$ python -q
>>> import numpy as np
>>> from numpy import linalg as LA
>>> np.set_printoptions(precision=2, suppress=True, linewidth=160)
>>> arr = np.array([[9, -2, 1, 1, 9, 4],
...     [2, -5, -5, 5, 4, -3],
...     [4, -7, -4, -1, 5, -4],
...     [3, -8, 3, 2, 3, 0],
...     [6, -2, 8, 0, 8, 7],
...     [9, 6, 1, -9, 1, 6],
...     [-8, -7, 6, 6, 1, -3],
...     [8, 4, -4, 3, 2, -7]])
>>> arr[-1] = arr[0] + -1 * arr[1]
>>> arr
array([[ 9, -2,  1,  1,  9,  4],
       [ 2, -5, -5,  5,  4, -3],
       [ 4, -7, -4, -1,  5, -4],
       [ 3, -8,  3,  2,  3,  0],
       [ 6, -2,  8,  0,  8,  7],
       [ 9,  6,  1, -9,  1,  6],
       [-8, -7,  6,  6,  1, -3],
       [ 7,  3,  6, -4,  5,  7]])
>>> P = arr @ LA.solve(arr.T @ arr, arr.T)
>>> np.diag(P)
array([0.66, 0.52, 0.96, 0.99, 1.  , 0.53, 0.76, 0.57])
>>> K = np.load("a.npy")
>>> K
array([[ 2.  ,  0.68, -0.62, -0.23,  0.06, -0.72],
       [ 0.68,  0.71,  0.29,  0.08,  0.38,  0.02],
       [-0.62,  0.29,  1.12, -0.15,  0.51,  0.14],
       [-0.23,  0.08, -0.15,  1.43, -0.13, -0.6 ],
       [ 0.06,  0.38,  0.51, -0.13,  2.75, -0.07],
       [-0.72,  0.02,  0.14, -0.6 , -0.07,  1.99]])
>>> # symmetric
>>> rank = LA.matrix_rank(K)
>>> rank
np.int64(5)
>>> null = LA.svd(K)[2][rank:].T
>>> null[:, 0] / null[np.abs(null[:, 0]).round(6).argmax(), 0]
array([-0.7 ,  1.  , -0.64, -0.38, -0.03, -0.33])
>>> LA.matrix_rank(K.T @ K), LA.matrix_rank(K @ K.T)
(np.int64(5), np.int64(5))
>>> np.round(K @ null, 2) + 0
array([[0.],
       [0.],
       [0.],
       [0.],
       [0.],
       [0.]])
>>> K @ LA.pinv(K) @ K
array([[ 2.  ,  0.68, -0.62, -0.23,  0.06, -0.72],
       [ 0.68,  0.71,  0.29,  0.08,  0.38,  0.02],
       [-0.62,  0.29,  1.12, -0.15,  0.51,  0.14],
       [-0.23,  0.08, -0.15,  1.43, -0.13, -0.6 ],
       [ 0.06,  0.38,  0.51, -0.13,  2.75, -0.07],
       [-0.72,  0.02,  0.14, -0.6 , -0.07,  1.99]])
>>> round(float(np.trace(LA.pinv(K) @ K)), 2)
5.0
>>> np.allclose(K[:-1].T @ LA.lstsq(K[:-1].T, K[-1])[0], K[-1])
True
>>> np.abs(np.diag(LA.qr(K)[1])) > 1e-9
array([ True,  True,  True,  True,  True, False])
>>> x0 = np.array([8, -1, -1, 9, -7, -1])
>>> np.einsum("ij,j->i", K, x0)
array([ 14.14,   2.48, -11.42,  12.65, -20.73, -12.78])
>>> LA.norm(K @ x0) <= LA.norm(K, 2) * LA.norm(x0) + 1e-9
np.True_
>>> K @ np.eye(6)[2]
array([-0.62,  0.29,  1.12, -0.15,  0.51,  0.14])
>>> LA.cond(K) > 100
np.True_
>>> LA.matrix_rank(K, rtol=0.1)
np.int64(5)
>>> np.argsort(-LA.norm(K, axis=0).round(6), kind="stable")[:3]
array([4, 0, 5])
>>> left, sv, Vt = LA.svd(K)
>>> np.argmax(sv[:-1] / (sv[1:] + 1e-6)) + 1
np.int64(5)
>>> sv.round(2) + 0
array([3., 3., 2., 1., 1., 0.])
>>> other = left[:, :5] @ np.diag(sv[:5]) @ Vt[:5]
>>> round(LA.norm(K - other) / LA.norm(K), 2)
np.float64(0.0)
>>> LA.matrix_rank(other)
np.int64(5)
>>> round(np.abs(K - other).max(), 2)
np.float64(0.0)
>>> F = np.load("block10.npy")
>>> F.round(2) + 0
array([[ 0.03,  0.03, -0.05, -0.02,  0.04,  0.04,  0.06, -0.02, -0.12, -0.01],
       [ 0.03,  0.03, -0.05, -0.02,  0.04,  0.04,  0.06, -0.02, -0.12, -0.01],
       [-0.05, -0.05,  0.09,  0.04, -0.07, -0.07, -0.12,  0.03,  0.22,  0.02],
       [-0.02, -0.02,  0.04,  0.02, -0.03, -0.03, -0.05,  0.01,  0.1 ,  0.01],
       [ 0.04,  0.04, -0.07, -0.03,  0.05,  0.05,  0.09, -0.02, -0.17, -0.02],
       [ 0.04,  0.04, -0.07, -0.03,  0.05,  0.05,  0.09, -0.02, -0.17, -0.02],
       [ 0.06,  0.06, -0.12, -0.05,  0.09,  0.09,  0.15, -0.04, -0.3 , -0.03],
       [-0.02, -0.02,  0.03,  0.01, -0.02, -0.02, -0.04,  0.01,  0.07,  0.01],
       [-0.12, -0.12,  0.22,  0.1 , -0.17, -0.17, -0.3 ,  0.07,  0.57,  0.05],
       [-0.01, -0.01,  0.02,  0.01, -0.02, -0.02, -0.03,  0.01,  0.05,  0.  ]])
>>> evals, vecs = LA.eigh(F)
>>> (evals > 1e-8).sum(), (evals < -1e-8).sum()
(np.int64(1), np.int64(0))
>>> np.round(LA.eigvalsh(F @ F), 2) + 0
array([0., 0., 0., 0., 0., 0., 0., 0., 0., 1.])
>>> np.round(vecs.T @ vecs, 2) + 0
array([[1., 0., 0., 0., 0., 0., 0., 0., 0., 0.],
       [0., 1., 0., 0., 0., 0., 0., 0., 0., 0.],
       [0., 0., 1., 0., 0., 0., 0., 0., 0., 0.],
       [0., 0., 0., 1., 0., 0., 0., 0., 0., 0.],
       [0., 0., 0., 0., 1., 0., 0., 0., 0., 0.],
       [0., 0., 0., 0., 0., 1., 0., 0., 0., 0.],
       [0., 0., 0., 0., 0., 0., 1., 0., 0., 0.],
       [0., 0., 0., 0., 0., 0., 0., 1., 0., 0.],
       [0., 0., 0., 0., 0., 0., 0., 0., 1., 0.],
       [0., 0., 0., 0., 0., 0., 0., 0., 0., 1.]])
>>> round(evals.sum(), 2), np.round(np.trace(F), 2)
(np.float64(1.0), np.float64(1.0))
>>> np.abs(vecs[:, -1]).round(6).argmax()
np.int64(8)
>>> np.round(vecs.T @ F @ vecs, 2) + 0
array([[0., 0., 0., 0., 0., 0., 0., 0., 0., 0.],
       [0., 0., 0., 0., 0., 0., 0., 0., 0., 0.],
       [0., 0., 0., 0., 0., 0., 0., 0., 0., 0.],
       [0., 0., 0., 0., 0., 0., 0., 0., 0., 0.],
       [0., 0., 0., 0., 0., 0., 0., 0., 0., 0.],
       [0., 0., 0., 0., 0., 0., 0., 0., 0., 0.],
       [0., 0., 0., 0., 0., 0., 0., 0., 0., 0.],
       [0., 0., 0., 0., 0., 0., 0., 0., 0., 0.],
       [0., 0., 0., 0., 0., 0., 0., 0., 0., 0.],
       [0., 0., 0., 0., 0., 0., 0., 0., 0., 1.]])
>>> left, sv, Vt = LA.svd(F, full_matrices=False)
>>> np.round(Vt @ Vt.T, 2) + 0
array([[1., 0., 0., 0., 0., 0., 0., 0., 0., 0.],
       [0., 1., 0., 0., 0., 0., 0., 0., 0., 0.],
       [0., 0., 1., 0., 0., 0., 0., 0., 0., 0.],
       [0., 0., 0., 1., 0., 0., 0., 0., 0., 0.],
       [0., 0., 0., 0., 1., 0., 0., 0., 0., 0.],
       [0., 0., 0., 0., 0., 1., 0., 0., 0., 0.],
       [0., 0., 0., 0., 0., 0., 1., 0., 0., 0.],
       [0., 0., 0., 0., 0., 0., 0., 1., 0., 0.],
       [0., 0., 0., 0., 0., 0., 0., 0., 1., 0.],
       [0., 0., 0., 0., 0., 0., 0., 0., 0., 1.]])
>>> np.allclose(left * sv @ Vt, F)
True
>>> np.round(left.T @ F @ Vt.T, 2) + 0
array([[1., 0., 0., 0., 0., 0., 0., 0., 0., 0.],
       [0., 0., 0., 0., 0., 0., 0., 0., 0., 0.],
       [0., 0., 0., 0., 0., 0., 0., 0., 0., 0.],
       [0., 0., 0., 0., 0., 0., 0., 0., 0., 0.],
       [0., 0., 0., 0., 0., 0., 0., 0., 0., 0.],
       [0., 0., 0., 0., 0., 0., 0., 0., 0., 0.],
       [0., 0., 0., 0., 0., 0., 0., 0., 0., 0.],
       [0., 0., 0., 0., 0., 0., 0., 0., 0., 0.],
       [0., 0., 0., 0., 0., 0., 0., 0., 0., 0.],
       [0., 0., 0., 0., 0., 0., 0., 0., 0., 0.]])
>>> (sv > 1e-8).sum()
np.int64(1)
>>> np.cumsum(sv ** 2) / np.sum(sv ** 2)
array([1., 1., 1., 1., 1., 1., 1., 1., 1., 1.])
>>> np.round(LA.det(F), 2)
np.float64(-0.0)
>>> np.round(LA.matrix_power(F, 2), 2) + 0
array([[ 0.03,  0.03, -0.05, -0.02,  0.04,  0.04,  0.06, -0.02, -0.12, -0.01],
       [ 0.03,  0.03, -0.05, -0.02,  0.04,  0.04,  0.06, -0.02, -0.12, -0.01],
       [-0.05, -0.05,  0.09,  0.04, -0.07, -0.07, -0.12,  0.03,  0.22,  0.02],
       [-0.02, -0.02,  0.04,  0.02, -0.03, -0.03, -0.05,  0.01,  0.1 ,  0.01],
       [ 0.04,  0.04, -0.07, -0.03,  0.05,  0.05,  0.09, -0.02, -0.17, -0.02],
       [ 0.04,  0.04, -0.07, -0.03,  0.05,  0.05,  0.09, -0.02, -0.17, -0.02],
       [ 0.06,  0.06, -0.12, -0.05,  0.09,  0.09,  0.15, -0.04, -0.3 , -0.03],
       [-0.02, -0.02,  0.03,  0.01, -0.02, -0.02, -0.04,  0.01,  0.07,  0.01],
       [-0.12, -0.12,  0.22,  0.1 , -0.17, -0.17, -0.3 ,  0.07,  0.57,  0.05],
       [-0.01, -0.01,  0.02,  0.01, -0.02, -0.02, -0.03,  0.01,  0.05,  0.  ]])
>>> np.round(F @ F, 2) + 0
array([[ 0.03,  0.03, -0.05, -0.02,  0.04,  0.04,  0.06, -0.02, -0.12, -0.01],
       [ 0.03,  0.03, -0.05, -0.02,  0.04,  0.04,  0.06, -0.02, -0.12, -0.01],
       [-0.05, -0.05,  0.09,  0.04, -0.07, -0.07, -0.12,  0.03,  0.22,  0.02],
       [-0.02, -0.02,  0.04,  0.02, -0.03, -0.03, -0.05,  0.01,  0.1 ,  0.01],
       [ 0.04,  0.04, -0.07, -0.03,  0.05,  0.05,  0.09, -0.02, -0.17, -0.02],
       [ 0.04,  0.04, -0.07, -0.03,  0.05,  0.05,  0.09, -0.02, -0.17, -0.02],
       [ 0.06,  0.06, -0.12, -0.05,  0.09,  0.09,  0.15, -0.04, -0.3 , -0.03],
       [-0.02, -0.02,  0.03,  0.01, -0.02, -0.02, -0.04,  0.01,  0.07,  0.01],
       [-0.12, -0.12,  0.22,  0.1 , -0.17, -0.17, -0.3 ,  0.07,  0.57,  0.05],
       [-0.01, -0.01,  0.02,  0.01, -0.02, -0.02, -0.03,  0.01,  0.05,  0.  ]])
>>> np.allclose(F @ F.T, F.T @ F)
True
>>> evals, vecs = LA.eigh(F)
>>> x0 = np.array([-1, 3, 0, 1, 0, 2, -3, 3, -1, 0])
>>> round(x0 @ F @ x0, 2)
np.float64(0.0)
>>> (np.sign(vecs[:, -1].round(6)) == np.sign(vecs[0, -1].round(6))).astype(int)
array([1, 1, 0, 0, 1, 1, 1, 0, 0, 0])
>>> np.round(vecs * np.abs(evals) @ vecs.T, 2) + 0
array([[ 0.03,  0.03, -0.05, -0.02,  0.04,  0.04,  0.06, -0.02, -0.12, -0.01],
       [ 0.03,  0.03, -0.05, -0.02,  0.04,  0.04,  0.06, -0.02, -0.12, -0.01],
       [-0.05, -0.05,  0.09,  0.04, -0.07, -0.07, -0.12,  0.03,  0.22,  0.02],
       [-0.02, -0.02,  0.04,  0.02, -0.03, -0.03, -0.05,  0.01,  0.1 ,  0.01],
       [ 0.04,  0.04, -0.07, -0.03,  0.05,  0.05,  0.09, -0.02, -0.17, -0.02],
       [ 0.04,  0.04, -0.07, -0.03,  0.05,  0.05,  0.09, -0.02, -0.17, -0.02],
       [ 0.06,  0.06, -0.12, -0.05,  0.09,  0.09,  0.15, -0.04, -0.3 , -0.03],
       [-0.02, -0.02,  0.03,  0.01, -0.02, -0.02, -0.04,  0.01,  0.07,  0.01],
       [-0.12, -0.12,  0.22,  0.1 , -0.17, -0.17, -0.3 ,  0.07,  0.57,  0.05],
       [-0.01, -0.01,  0.02,  0.01, -0.02, -0.02, -0.03,  0.01,  0.05,  0.  ]])
>>> other = np.array([[-8, 9, 3, -1, 2, -6, 9, -4],
...     [1, -3, 4, 2, -3, -3, -2, -6],
...     [5, 1, 8, -1, -9, -6, -1, -7],
...     [-4, -9, -6, 1, 9, -8, -5, 6],
...     [3, 8, 7, -4, 3, -8, -1, 9],
...     [-4, -8, -5, -6, -9, -5, 5, -8],
...     [-5, -9, -4, -2, 8, 3, -7, 8],
...     [1, -4, -9, 7, 6, 4, -9, 3]])
>>> other[-1] = other[0]
>>> W0 = other + 0.05 * np.eye(8)
>>> W0
array([[-7.95,  9.  ,  3.  , -1.  ,  2.  , -6.  ,  9.  , -4.  ],
       [ 1.  , -2.95,  4.  ,  2.  , -3.  , -3.  , -2.  , -6.  ],
       [ 5.  ,  1.  ,  8.05, -1.  , -9.  , -6.  , -1.  , -7.  ],
       [-4.  , -9.  , -6.  ,  1.05,  9.  , -8.  , -5.  ,  6.  ],
       [ 3.  ,  8.  ,  7.  , -4.  ,  3.05, -8.  , -1.  ,  9.  ],
       [-4.  , -8.  , -5.  , -6.  , -9.  , -4.95,  5.  , -8.  ],
       [-5.  , -9.  , -4.  , -2.  ,  8.  ,  3.  , -6.95,  8.  ],
       [-8.  ,  9.  ,  3.  , -1.  ,  2.  , -6.  ,  9.  , -3.95]])
>>> blk = np.stack([W0, 2 * W0, W0[::-1]])
>>> LA.norm(blk, axis=(1, 2))
array([47.01, 94.01, 47.01])
>>> x0 = np.array([-1, -3, 2, -3, 0, 3, -1, -3])
>>> np.sign((W0 @ x0).round(6))
array([-1.,  1.,  1., -1., -1.,  1.,  1., -1.])
>>> W0 @ x0
array([-25.05,  20.85,  15.1 , -21.15, -51.  ,  40.15,  21.95, -25.15])
>>> W0 * x0
array([[  7.95, -27.  ,   6.  ,   3.  ,   0.  , -18.  ,  -9.  ,  12.  ],
       [ -1.  ,   8.85,   8.  ,  -6.  ,  -0.  ,  -9.  ,   2.  ,  18.  ],
       [ -5.  ,  -3.  ,  16.1 ,   3.  ,  -0.  , -18.  ,   1.  ,  21.  ],
       [  4.  ,  27.  , -12.  ,  -3.15,   0.  , -24.  ,   5.  , -18.  ],
       [ -3.  , -24.  ,  14.  ,  12.  ,   0.  , -24.  ,   1.  , -27.  ],
       [  4.  ,  24.  , -10.  ,  18.  ,  -0.  , -14.85,  -5.  ,  24.  ],
       [  5.  ,  27.  ,  -8.  ,   6.  ,   0.  ,   9.  ,   6.95, -24.  ],
       [  8.  , -27.  ,   6.  ,   3.  ,   0.  , -18.  ,  -9.  ,  11.85]])
>>> np.einsum("ij,j->i", W0, x0)
array([-25.05,  20.85,  15.1 , -21.15, -51.  ,  40.15,  21.95, -25.15])
>>> W0 @ np.ones(8)
array([  4.05,  -9.95,  -9.95, -15.95,  17.05, -39.95,  -7.95,   4.05])
>>> LA.norm(W0 @ x0) <= LA.norm(W0, 2) * LA.norm(x0) + 1e-9
np.True_
>>> left, sv, Vt = LA.svd(W0, full_matrices=False)
>>> np.abs(left[:, 0]).round(6).argmax()
np.int64(6)
>>> E, _ = LA.qr(np.array([[0.6, 0.2, -0.6, 0.1, 0.7, 0.7, -0.7],
...     [-0.6, 0.3, -2.3, 0.5, 0.8, 0.1, -0.5],
...     [0.4, -2.2, 0.3, -1.2, -0.7, -2.1, 1.5],
...     [0.3, 0.7, -0.7, -0.1, 0.2, 0.3, 0.4],
...     [-1.1, 0.3, 1.3, 0.4, 0.6, -0.4, -0.7],
...     [0.0, -0.1, -1.0, 1.7, -0.9, -1.3, -1.4],
...     [1.6, 0.4, -0.1, 0.3, -0.1, -0.9, 0.4]]))
>>> E
array([[-0.28, -0.11, -0.15, -0.02, -0.67,  0.51, -0.42],
       [ 0.28, -0.1 , -0.8 , -0.16, -0.3 , -0.27,  0.29],
       [-0.18,  0.91, -0.08, -0.09, -0.14, -0.27, -0.18],
       [-0.14, -0.3 , -0.16, -0.3 ,  0.27, -0.44, -0.71],
       [ 0.51, -0.08,  0.41,  0.25, -0.52, -0.45, -0.18],
       [-0.  ,  0.04, -0.35,  0.88,  0.21,  0.02, -0.24],
       [-0.73, -0.23,  0.09,  0.2 , -0.23, -0.45,  0.32]])
>>> x0 = np.array([0, 2, 2, 1, 1, 3, 1])
>>> np.abs(LA.eigvals(E))
array([1., 1., 1., 1., 1., 1., 1.])
>>> np.round(E.T @ (E @ x0), 2) + 0
array([0., 2., 2., 1., 1., 3., 1.])
>>> [p for p in range(1, 25) if np.allclose(LA.matrix_power(E, p), np.eye(7))]
[]
>>> round(float(LA.det(E)), 2)
1.0
>>> round(LA.norm(x0), 2), round(LA.norm(E @ x0), 2)
(np.float64(4.47), np.float64(4.47))
